$ python -q
>>> import numpy as np
>>> import numpy.linalg as la
>>> np.set_printoptions(suppress=True, linewidth=140)
>>> tidy = lambda a: np.round(a, 2) + 0
>>> M = np.load("dump.npy")
>>> print(M)
[[ 3.  3.  0.  0.]
 [ 3. -1.  3.  0.]
 [ 0.  3. -1.  3.]
 [ 0.  0.  3.  2.]]
>>> print(tidy(la.det(M.T)))
78.0
>>> print(np.einsum("ii->", M))
3.0
>>> print(tidy(la.eigvals(M).sum().real))
3.0
>>> print(tidy(la.eigvals(M)))
[-5.18 -0.78  5.33  3.62]
>>> print(tidy(np.poly(M)))
[  1.  -3. -30.  79.  78.]
>>> print(np.einsum("ij,ji->", M, M))
69.0
>>> print(tidy(la.det(M[::-1])))
78.0
>>> ev, evecs = la.eigh(M)
>>> print(np.unique(ev.round(6) + 0, return_counts=True)[1])
[1 1 1 1]
>>> print(tidy(np.abs(evecs[:, -1])))
[0.65 0.51 0.42 0.38]
>>> print(tidy(la.eigvalsh(M + 5 * np.eye(4))))
[-0.18  4.22  8.62 10.33]
>>> print(tidy(ev.sum()), np.trace(M))
3.0 3.0
>>> print(np.abs(evecs[:, -1]).round(6).argmax())
0
>>> print(tidy(evecs.T @ M @ evecs))
[[-5.18  0.    0.    0.  ]
 [ 0.   -0.78  0.    0.  ]
 [ 0.    0.    3.62  0.  ]
 [ 0.    0.    0.    5.33]]
>>> W0 = np.load("run15.npy")
>>> print(W0)
[[2 1 6 8]
 [8 2 1 6]
 [6 8 2 1]
 [1 6 8 2]]
>>> U, s, Vt = la.svd(W0, full_matrices=False)
>>> print((s > 1e-8).sum())
4
>>> print(tidy(np.abs(Vt[0])))
[0.5 0.5 0.5 0.5]
>>> print(np.abs(U[:, 0]).round(6).argmax())
0
>>> print(tidy(s))
[17.    8.06  8.06  1.  ]
>>> print(tidy(np.sqrt((s ** 2).sum())), tidy(la.norm(W0)))
20.49 20.49
